$ python -q
>>> import numpy as np
>>> np.set_printoptions(precision=3, suppress=True, linewidth=200)
>>> F = np.load("x.npy")
>>> F
array([[ 0,  0,  1,  0,  1,  0,  0],
       [ 0,  0,  0,  3,  0,  1,  0],
       [ 0,  3, -1,  0,  0,  0,  0],
       [ 0,  0,  0, -1,  0,  0,  0]])
>>> # columns 0 and 6 are equal
>>> vec = np.array([2, 0, 2, 2, 2, 2, 0])
>>> h = np.maximum(F @ vec, 0)
>>> np.maximum(F @ (3 * vec), 0)
array([12, 24,  0,  0])
>>> np.maximum(F @ vec, 0) - np.maximum(-F @ vec, 0)
array([ 4,  8, -2, -2])
>>> np.flatnonzero(h > 1e-9)
array([0, 1])
>>> h
array([4, 8, 0, 0])
>>> F * (h > 1e-9)[:, None]
array([[0, 0, 1, 0, 1, 0, 0],
       [0, 0, 0, 3, 0, 1, 0],
       [0, 0, 0, 0, 0, 0, 0],
       [0, 0, 0, 0, 0, 0, 0]])
>>> B = F / np.linalg.norm(F, axis=1)
Traceback (most recent call last):
  File "<python-input-12>", line 1, in <module>
    B = F / np.linalg.norm(F, axis=1)
        ~~^~~~~~~~~~~~~~~~~~~~~~~~~~~
ValueError: operands could not be broadcast together with shapes (4,7) (4,) 
>>> B = F / np.linalg.norm(F, axis=1, keepdims=True)
>>> G = B @ B.T
>>> np.linalg.norm(B, axis=1)
array([1., 1., 1., 1.])
>>> G
array([[ 1.   ,  0.   , -0.224,  0.   ],
       [ 0.   ,  1.   ,  0.   , -0.949],
       [-0.224,  0.   ,  1.   ,  0.   ],
       [ 0.   , -0.949,  0.   ,  1.   ]])
>>> round(float(np.degrees(np.arccos(np.clip(G[3, 1], -1, 1)))), 3)
161.565
>>> G[3]
array([ 0.   , -0.949,  0.   ,  1.   ])
>>> B = np.array([[2, 2], [2, 1], [1, 1], [1, 1]])
>>> np.einsum("ij,ij->i", G, G)
array([1.05, 1.9 , 1.05, 1.9 ])
>>> B @ G
Traceback (most recent call last):
  File "<python-input-21>", line 1, in <module>
    B @ G
    ~~^~~
ValueError: matmul: Input operand 1 has a mismatch in its core dimension 0, with gufunc signature (n?,k),(k,m?)->(n?,m?) (size 4 is different from 2)
>>> B.T @ G.T
array([[ 1.776,  1.051,  0.553, -0.897],
       [ 1.776,  0.051,  0.553,  0.051]])
>>> np.einsum("ik,kj->ji", G, B)
array([[ 1.776,  1.051,  0.553, -0.897],
       [ 1.776,  0.051,  0.553,  0.051]])
>>> np.einsum("ij->j", G)
array([0.776, 0.051, 0.776, 0.051])
>>> np.einsum("ik,kj->ij", G, B)
array([[ 1.776,  1.776],
       [ 1.051,  0.051],
       [ 0.553,  0.553],
       [-0.897,  0.051]])
>>> data = np.loadtxt("case2.csv", delimiter=",")
>>> data
array([[-6.,  7.,  0.,  0.,  0.,  0.],
       [ 9.,  9.,  0.,  0.,  0.,  0.],
       [ 5.,  0.,  0.,  0.,  0.,  0.],
       [ 0.,  0., -6.,  7.,  0.,  0.],
       [ 0.,  0.,  9.,  9.,  0.,  0.],
       [ 0.,  0.,  5.,  0.,  0.,  0.],
       [ 0.,  0.,  0.,  0., -6.,  7.],
       [ 0.,  0.,  0.,  0.,  9.,  9.],
       [ 0.,  0.,  0.,  0.,  5.,  0.]])
>>> vec = np.array([0, -1, -2, 1, -3, -3])
>>> rhs = data @ vec
>>> np.round(np.linalg.lstsq(data, rhs)[0], 3) + 0
array([ 0., -1., -2.,  1., -3., -3.])
>>> try:
...     np.linalg.solve(data, rhs)
... except np.linalg.LinAlgError as e:
...     print(e)
... 
Last 2 dimensions of the array must be square
>>> np.round(np.linalg.pinv(data) @ data, 3) + 0
array([[1., 0., 0., 0., 0., 0.],
       [0., 1., 0., 0., 0., 0.],
       [0., 0., 1., 0., 0., 0.],
       [0., 0., 0., 1., 0., 0.],
       [0., 0., 0., 0., 1., 0.],
       [0., 0., 0., 0., 0., 1.]])
>>> rng = np.random.default_rng(3192)
>>> rhs = rhs + 0.1 * rng.normal(size=9)
>>> rhs
array([ -7.091,  -8.948,   0.145,  19.048,  -9.065,  -9.876,  -3.034, -54.05 , -14.878])
>>> c, *_ = np.linalg.lstsq(data, rhs)
>>> c.round()
array([ 0., -1., -2.,  1., -3., -3.])
>>> round(np.linalg.norm(rhs - data @ c), 3)
np.float64(0.202)
>>> np.round(data.T @ (rhs - data @ c), 3) + 0
array([0., 0., 0., 0., 0., 0.])
